$ python3 -q
>>> import numpy as np
>>> import numpy.linalg as la
>>> np.set_printoptions(precision=1, suppress=True, linewidth=160)
>>> def rd(a):
...     return np.round(a, 1) + 0
... 
>>> F = np.loadtxt("sample1.csv", delimiter=",")
>>> rd(F)
array([[0.7, 0.2, 0. , 0.2],
       [0. , 0.5, 0.2, 0.3],
       [0.5, 0. , 0.2, 0.2],
       [0. , 0.2, 0.4, 0.4]])
>>> r0, g = F[0], F[3]
>>> rd(r0 @ g)
np.float64(0.1)
>>> r0 @ r0
np.float64(0.5)
>>> pr = (r0 @ g) / (r0 @ r0) * r0
>>> la.matrix_rank(np.outer(r0, g))
np.int64(1)
>>> rd(pr)
array([0.1, 0. , 0. , 0. ])
>>> left, s, Vt = la.svd(F)
>>> evecs = Vt[:(s > 1e-8).sum()]
>>> rng = np.random.default_rng(31)
>>> x = F[1] + -3 * F[2] + rng.integers(2) * np.eye(4)[2]
>>> rd(x)
array([-1.5,  0.5,  0.4, -0.4])
>>> np.allclose(evecs.T @ evecs @ x, x)
False
>>> rd(la.norm(x - evecs.T @ evecs @ x))
np.float64(0.5)
>>> rd(np.diag(evecs.T @ evecs))
array([1. , 0.9, 0.7, 0.4])
>>> arr = np.load("w.npy")
>>> arr
array([[ 1,  1, -1, -1, -1, -1,  1,  1],
       [ 1, -1,  1, -1, -1,  1, -1,  1],
       [ 1, -1,  1, -1,  1, -1,  1, -1],
       [ 1,  1,  1,  1, -1, -1, -1, -1]])
>>> w1 = np.array([[6, 2, 0, 5, -7, -5],
...     [0, 7, 8, -7, -4, 9],
...     [-2, -3, -5, 5, 1, 2],
...     [-8, -3, 1, -5, 7, -7],
...     [5, 5, 8, 8, -6, 7],
...     [-2, 8, 2, -7, -4, 2],
...     [4, 8, -3, -9, 8, -2],
...     [4, 4, -4, -5, 1, -8]])
>>> b = np.array([3, 4, 2, 4, 4, 3])
>>> hid = np.maximum(arr @ w1 + b, 0)
>>> la.matrix_rank(hid)
np.int64(4)
>>> rd((hid > 0).mean(axis=0))
array([0.8, 0.2, 0.2, 0.8, 0.5, 0.5])
>>> hid
array([[24, 18,  0,  0,  4,  0],
       [ 8,  0,  0, 15,  0,  0],
       [22,  0,  0, 37,  0,  9],
       [ 0,  0,  3, 15,  2,  3]])
>>> W2 = np.array([[2, 0, 0], [1, 1, 2], [1, 2, 1], [1, 2, 0], [1, 0, 0], [1, 1, 0]])
>>> (hid @ W2).round(6).argmax(axis=1)
array([0, 0, 0, 1])
>>> r0 = np.array([3, 2])
>>> np.array([np.convolve(row, r0, "same") for row in arr])
array([[ 3,  5, -1, -5, -5, -5,  1,  5],
       [ 3, -1,  1, -1, -5,  1, -1,  1],
       [ 3, -1,  1, -1,  1, -1,  1, -1],
       [ 3,  5,  5,  5, -1, -5, -5, -5]])
>>> E = np.load("dump.npy")
>>> E
array([[ 68, -19, -55,   4, -32],
       [-19,  52,   6,  14,  11],
       [-55,   6,  62,  15,  22],
       [  4,  14,  15,  74, -34],
       [-32,  11,  22, -34,  46]])
>>> x = np.ones(5)
>>> for _ in range(4):
...     x = E @ x
...     x /= la.norm(x)
...     print(round(x @ E @ x, 1))
... 
104.7
120.5
129.3
135.0
>>> rd(x)
array([-0.6,  0.3,  0.6,  0.3,  0.2])
>>> out = np.array([[1, 2], [-2, -1]])
>>> W2 = np.kron(out, E)
>>> W2.shape
(10, 10)
>>> rd(la.norm(W2, 2)), rd(la.norm(out, 2) * la.norm(E, 2))
(np.float64(424.9), np.float64(424.9))
>>> W2
array([[  68,  -19,  -55,    4,  -32,  136,  -38, -110,    8,  -64],
       [ -19,   52,    6,   14,   11,  -38,  104,   12,   28,   22],
       [ -55,    6,   62,   15,   22, -110,   12,  124,   30,   44],
       [   4,   14,   15,   74,  -34,    8,   28,   30,  148,  -68],
       [ -32,   11,   22,  -34,   46,  -64,   22,   44,  -68,   92],
       [-136,   38,  110,   -8,   64,  -68,   19,   55,   -4,   32],
       [  38, -104,  -12,  -28,  -22,   19,  -52,   -6,  -14,  -11],
       [ 110,  -12, -124,  -30,  -44,   55,   -6,  -62,  -15,  -22],
       [  -8,  -28,  -30, -148,   68,   -4,  -14,  -15,  -74,   34],
       [  64,  -22,  -44,   68,  -92,   32,  -11,  -22,   34,  -46]])
>>> rd(F @ la.pinv(F) @ F)
array([[0.7, 0.2, 0. , 0.2],
       [0. , 0.5, 0.2, 0.3],
       [0.5, 0. , 0.2, 0.2],
       [0. , 0.2, 0.4, 0.4]])
>>> rd(np.trace(la.pinv(F) @ F))
np.float64(3.0)
>>> np.abs(np.diag(la.qr(F)[1])) > 1e-9
array([ True,  True,  True, False])
>>> W0 = np.load("run2.npy")
>>> rd(W0)
array([[-0.7, -0.2,  2.1, -0.5,  1.9],
       [-1.7, -0.7,  1.2,  0.4, -2. ],
       [ 0. , -2.8, -0.8, -0.5,  0.4],
       [ 2.2, -0.7,  1.5,  1.1, -0.6],
       [-0.7, -0.2, -0.5,  2.7,  1. ]])
>>> rd(la.svd(W0, compute_uv=False))
array([3., 3., 3., 3., 3.])
>>> rd(W0[:, 1] @ W0[:, 4])
np.float64(0.0)
>>> proj = np.triu(np.array([[2, 1, 3, 3, 3],
...     [0, 1, 0, 3, 3],
...     [2, 1, 1, 2, 2],
...     [0, 0, 2, 2, 3],
...     [2, 1, 3, 2, 2]]), 1) + np.eye(5)
>>> out = proj @ W0 @ la.inv(proj)
>>> rd(np.poly(out))
array([   1. ,    0.1,    6. ,  -17.9,   -3.6, -243. ])
>>> rd(la.det(out))
np.float64(243.0)
>>> mat = np.load("case5.npy")
>>> rd(mat)
array([[0.3, 0.3, 0.3],
       [0.3, 0.3, 0.3],
       [0.3, 0.3, 0.3]])
>>> proj = np.triu(np.array([[0, 1, 4], [4, 0, 4], [0, 0, 5]]), 1) + np.eye(3)
>>> out = proj @ mat @ la.inv(proj)
>>> rd(np.poly(out))
array([ 1., -1.,  0.,  0.])
>>> rd(proj @ mat - mat @ proj)
array([[ 1.7,  1.3, -1. ],
       [ 1.3,  1. , -1.3],
       [ 0. , -0.3, -2.7]])
>>> rd(la.det(out))
np.float64(0.0)
>>> rd(out)
array([[ 2. ,  0. , -6. ],
       [ 1.7,  0. , -5. ],
       [ 0.3,  0. , -1. ]])
>>> rd(np.poly(out))
array([ 1., -1.,  0.,  0.])
>>> rd(la.det(out[::-1]))
np.float64(0.0)
>>> np.einsum("ii->", out)
np.float64(1.0)
>>> rd(la.eigvals(out).sum().real)
np.float64(1.0)
>>> la.cond(mat) > 100
np.True_
>>> la.matrix_rank(mat, rtol=0.1)
np.int64(1)
>>> [round(float(x), 1) for x in la.svd(mat, compute_uv=False)[:3]]
[1.0, 0.0, 0.0]
>>> J = np.array([[0.0, -3.0, 2.0], [-3.0, 0.0, 0.0], [2.0, 0.0, 0.0]])
>>> out = np.array([[-2, -4], [-7, -3], [4, 7]])
>>> np.vstack([J, out.T]).shape
(5, 3)
>>> out.T @ J.T
array([[29.,  6., -4.],
       [23., 12., -8.]])
>>> np.einsum("ik,kj->ij", J, out)
array([[29., 23.],
       [ 6., 12.],
       [-4., -8.]])
>>> la.matrix_rank(np.vstack([J, out.T]))
np.int64(3)
>>> J @ out
array([[29., 23.],
       [ 6., 12.],
       [-4., -8.]])
>>> ev, evecs = la.eigh(J)
>>> rd(ev)
array([-3.6,  0. ,  3.6])
>>> np.abs(evecs[:, -1]).round(6).argmax()
np.int64(0)
>>> rd(evecs.T @ evecs)
array([[1., 0., 0.],
       [0., 1., 0.],
       [0., 0., 1.]])
>>> rd(la.eigvalsh(J @ J))
array([ 0., 13., 13.])
>>> rd(la.det(W0[::-1]))
np.float64(243.0)
>>> rd(la.eigvals(W0).sum().real)
np.float64(-0.1)
>>> rd(la.det(2 * W0)), rd(la.det(W0))
(np.float64(7776.0), np.float64(243.0))
>>> rd(np.poly(W0))
array([   1. ,    0.1,    6. ,  -17.9,   -3.6, -243. ])
>>> data = np.loadtxt("layer13.csv", delimiter=",")
>>> data
array([[ 2., -2., -3.,  1.],
       [ 3.,  2., -2., -1.],
       [ 2., -2., -3.,  1.]])
>>> r0, g = data[1], data[0]
>>> r0 @ g
np.float64(7.0)
>>> pr = (r0 @ g) / (r0 @ r0) * r0
>>> rd(g - pr)
array([ 0.8, -2.8, -2.2,  1.4])
>>> r0 = np.array([-3, 2, 3, -1, 2])
>>> X = np.array([np.roll(r0, i) for i in range(5)])
>>> X
array([[-3,  2,  3, -1,  2],
       [ 2, -3,  2,  3, -1],
       [-1,  2, -3,  2,  3],
       [ 3, -1,  2, -3,  2],
       [ 2,  3, -1,  2, -3]])
>>> out = X[0, 0] * X[1:] - np.outer(X[1:, 0], X[0])
>>> out
array([[  0,   5, -12,  -7,  -1],
       [  0,  -4,  12,  -7,  -7],
       [  0,  -3, -15,  12, -12],
       [  0, -13,  -3,  -4,   5]])
>>> la.matrix_rank(out), la.matrix_rank(X)
(np.int64(4), np.int64(5))
>>> rd(X[:, 0] / X[0, 0])
array([ 1. , -0.7,  0.3, -1. , -0.7])
>>> out = la.inv(X)
>>> rd(la.slogdet(X)[0])
np.float64(1.0)
>>> np.allclose(out, X.T)
False
>>> rd(la.det(X) * la.det(out))
np.float64(1.0)
>>> rd(la.det(X) * out)
array([[-145.,  113.,  122.,  422.,  269.],
       [ 269., -145.,  113.,  122.,  422.],
       [ 422.,  269., -145.,  113.,  122.],
       [ 122.,  422.,  269., -145.,  113.],
       [ 113.,  122.,  422.,  269., -145.]])
